$ ipython --no-banner

In [1]: import numpy as np

In [2]: import numpy.linalg as la

In [3]: np.set_printoptions(precision=2, suppress=True, linewidth=100, sign=" ")

In [4]: tidy = lambda a: np.round(a, 2) + 0

In [5]: M = np.loadtxt("run11.csv", delimiter=",")

In [6]: print(M)
[[ 0.  0.  1.  0.  0.  0.  0.  0.]
 [ 0.  0.  0.  0.  1.  0.  1.  1.]
 [ 1.  0.  0.  0.  0.  1.  0.  0.]
 [ 0.  0.  0.  0.  1.  0.  0.  1.]
 [ 0.  1.  0.  1.  0.  0.  1.  0.]
 [ 0.  0.  1.  0.  0.  0.  0.  0.]
 [ 0.  1.  0.  0.  1.  0.  0.  1.]
 [ 0.  1.  0.  1.  0.  0.  1.  0.]]

In [7]: print(M.sum(axis=0))
[ 1.  3.  2.  2.  3.  1.  3.  3.]

In [8]: print(M @ M)
[[ 1.  0.  0.  0.  0.  1.  0.  0.]
 [ 0.  3.  0.  2.  1.  0.  2.  1.]
 [ 0.  0.  2.  0.  0.  0.  0.  0.]
 [ 0.  2.  0.  2.  0.  0.  2.  0.]
 [ 0.  1.  0.  0.  3.  0.  1.  3.]
 [ 1.  0.  0.  0.  0.  1.  0.  0.]
 [ 0.  2.  0.  2.  1.  0.  3.  1.]
 [ 0.  1.  0.  0.  3.  0.  1.  3.]]

In [9]: print(np.trace(M @ M @ M) // 6)
2.0

In [10]: Lm = np.diag(M.sum(axis=1)) - M

In [11]: print(tidy(la.eigvalsh(Lm)))
[ 0.  0.  1.  2.  3.  3.  4.  5.]

In [12]: print((la.eigvalsh(Lm) < 1e-8).sum())
2

In [13]: M2 = M / np.sqrt((M ** 2).mean(axis=1, keepdims=True))

In [14]: print(tidy(M2[4]))
[ 0.    1.63  0.    1.63  0.    0.    1.63  0.  ]

In [15]: print(la.matrix_rank(M2) == la.matrix_rank(M))
True

In [16]: print(la.matrix_rank(M - M.mean(axis=1, keepdims=True)))
5

In [17]: print((M != 0).astype(int))
[[ 0  0  1  0  0  0  0  0]
 [ 0  0  0  0  1  0  1  1]
 [ 1  0  0  0  0  1  0  0]
 [ 0  0  0  0  1  0  0  1]
 [ 0  1  0  1  0  0  1  0]
 [ 0  0  1  0  0  0  0  0]
 [ 0  1  0  0  1  0  0  1]
 [ 0  1  0  1  0  0  1  0]]

In [18]: print((la.matrix_power((M != 0) + (M.T != 0) + np.eye(8), 8) > 0).astype(int))
[[ 1  0  1  0  0  1  0  0]
 [ 0  1  0  1  1  0  1  1]
 [ 1  0  1  0  0  1  0  0]
 [ 0  1  0  1  1  0  1  1]
 [ 0  1  0  1  1  0  1  1]
 [ 1  0  1  0  0  1  0  0]
 [ 0  1  0  1  1  0  1  1]
 [ 0  1  0  1  1  0  1  1]]

In [19]: print(tidy(np.sort(la.eigvals(M).real)))
[-2.18 -1.41 -1.    0.    0.    0.32  1.41  2.86]

In [20]: u, r1 = M[6], M[3]

In [21]: print(u @ r1)
2.0

In [22]: print(u @ u)
3.0

In [23]: p = (u @ r1) / (u @ u) * u

In [24]: print(la.matrix_rank(np.outer(u, r1)))
1

In [25]: print(tidy(r1 - p))
[ 0.   -0.67  0.    0.    0.33  0.    0.    0.33]

In [26]: print(np.outer(u, r1))
[[ 0.  0.  0.  0.  0.  0.  0.  0.]
 [ 0.  0.  0.  0.  1.  0.  0.  1.]
 [ 0.  0.  0.  0.  0.  0.  0.  0.]
 [ 0.  0.  0.  0.  0.  0.  0.  0.]
 [ 0.  0.  0.  0.  1.  0.  0.  1.]
 [ 0.  0.  0.  0.  0.  0.  0.  0.]
 [ 0.  0.  0.  0.  0.  0.  0.  0.]
 [ 0.  0.  0.  0.  1.  0.  0.  1.]]
